% ipython --no-banner

In [1]: import numpy as np

In [2]: import numpy.linalg as la

In [3]: np.set_printoptions(precision=2, suppress=True, linewidth=200)

In [4]: K = np.array([[-2, 2, -1], [2, -2, 2], [-1, 2, -2]])

In [5]: M2 = la.inv(K)

In [6]: np.round(la.det(K) * la.det(M2), 2)
Out[6]: np.float64(1.0)

In [7]: round(float(la.cond(K)), 2)
Out[7]: 14.43

In [8]: la.det(K) * M2
Out[8]: 
array([[-0.,  2.,  2.],
       [ 2.,  3.,  2.],
       [ 2.,  2.,  0.]])

In [9]: round(la.slogdet(K)[0], 2)
Out[9]: np.float64(1.0)

In [10]: rng = np.random.default_rng(6909)

In [11]: idx = rng.permutation(3)

In [12]: idx
Out[12]: array([1, 0, 2])

In [13]: M2 = K[idx][:, idx]

In [14]: np.trace(M2)
Out[14]: np.int64(-6)

In [15]: np.allclose(M2, K)
Out[15]: False

In [16]: round(la.det(M2), 2), np.round(la.det(K[idx]), 2)
Out[16]: (np.float64(2.0), np.float64(-2.0))

In [17]: M2
Out[17]: 
array([[-2,  2,  2],
       [ 2, -2, -1],
       [ 2, -1, -2]])

In [18]: np.sort(np.abs(la.eigvals(M2)))
Out[18]: array([0.37, 1.  , 5.37])

In [19]: evals, evecs = la.eigh(M2)

In [20]: np.round(evecs.T @ evecs, 2) + 0
Out[20]: 
array([[1., 0., 0.],
       [0., 1., 0.],
       [0., 0., 1.]])

In [21]: la.eigvalsh(M2 + -3 * np.eye(3))
Out[21]: array([-8.37, -4.  , -2.63])

In [22]: (evals > 1e-8).sum(), (evals < -1e-8).sum()
Out[22]: (np.int64(1), np.int64(2))

In [23]: np.abs(evecs[:, -1])
Out[23]: array([0.77, 0.45, 0.45])

In [24]: evals
Out[24]: array([-5.37, -1.  ,  0.37])

In [25]: la.svd(K, compute_uv=False)
Out[25]: array([5.37, 1.  , 0.37])

In [26]: K.sum(axis=1)
Out[26]: array([-1,  2, -1])

In [27]: K.sum(axis=0)
Out[27]: array([-1,  2, -1])

In [28]: K.shape
Out[28]: (3, 3)

In [29]: np.count_nonzero(K)
Out[29]: np.int64(9)

In [30]: np.unravel_index(np.abs(K).argmax(), K.shape)
Out[30]: (np.int64(0), np.int64(0))

In [31]: K.mean(axis=0)
Out[31]: array([-0.33,  0.67, -0.33])

In [32]: feats = np.loadtxt("dump.csv", delimiter=",")

In [33]: feats
Out[33]: 
array([[5., 0., 5., 0., 5., 0.],
       [0., 3., 0., 3., 0., 3.],
       [0., 2., 0., 2., 0., 2.],
       [5., 0., 5., 0., 5., 0.],
       [0., 3., 0., 3., 0., 3.],
       [0., 2., 0., 2., 0., 2.]])

In [34]: M2 = feats / la.norm(feats, axis=1, keepdims=True)

In [35]: G = M2 @ M2.T

In [36]: np.argwhere(np.triu(np.abs(G) > 0.95, 1))
Out[36]: 
array([[0, 3],
       [1, 2],
       [1, 4],
       [1, 5],
       [2, 4],
       [2, 5],
       [4, 5]])

In [37]: G[2]
Out[37]: array([0., 1., 1., 0., 1., 1.])

In [38]: X = np.loadtxt("case16.csv", delimiter=",")

In [39]: X
Out[39]: 
array([[ 0.,  0.,  0., -4.],
       [ 0.,  0., -4.,  4.],
       [ 0., -4.,  0.,  0.],
       [-4.,  4.,  0.,  0.]])

In [40]: # symmetric, so the eigenvalues are real

In [41]: evals, evecs = la.eigh(X)

In [42]: np.round(evecs @ np.diag(evals) @ evecs.T, 2) + 0
Out[42]: 
array([[ 0.,  0.,  0., -4.],
       [ 0.,  0., -4.,  4.],
       [ 0., -4.,  0.,  0.],
       [-4.,  4.,  0.,  0.]])

In [43]: evals
Out[43]: array([-6.47, -2.47,  2.47,  6.47])

In [44]: la.eigvalsh(X + -2 * np.eye(4))
Out[44]: array([-8.47, -4.47,  0.47,  4.47])

In [45]: np.abs(evecs[:, -1]).round(6).argmax()
Out[45]: np.int64(1)

In [46]: np.round(evecs.T @ evecs, 2) + 0
Out[46]: 
array([[1., 0., 0., 0.],
       [0., 1., 0., 0.],
       [0., 0., 1., 0.],
       [0., 0., 0., 1.]])
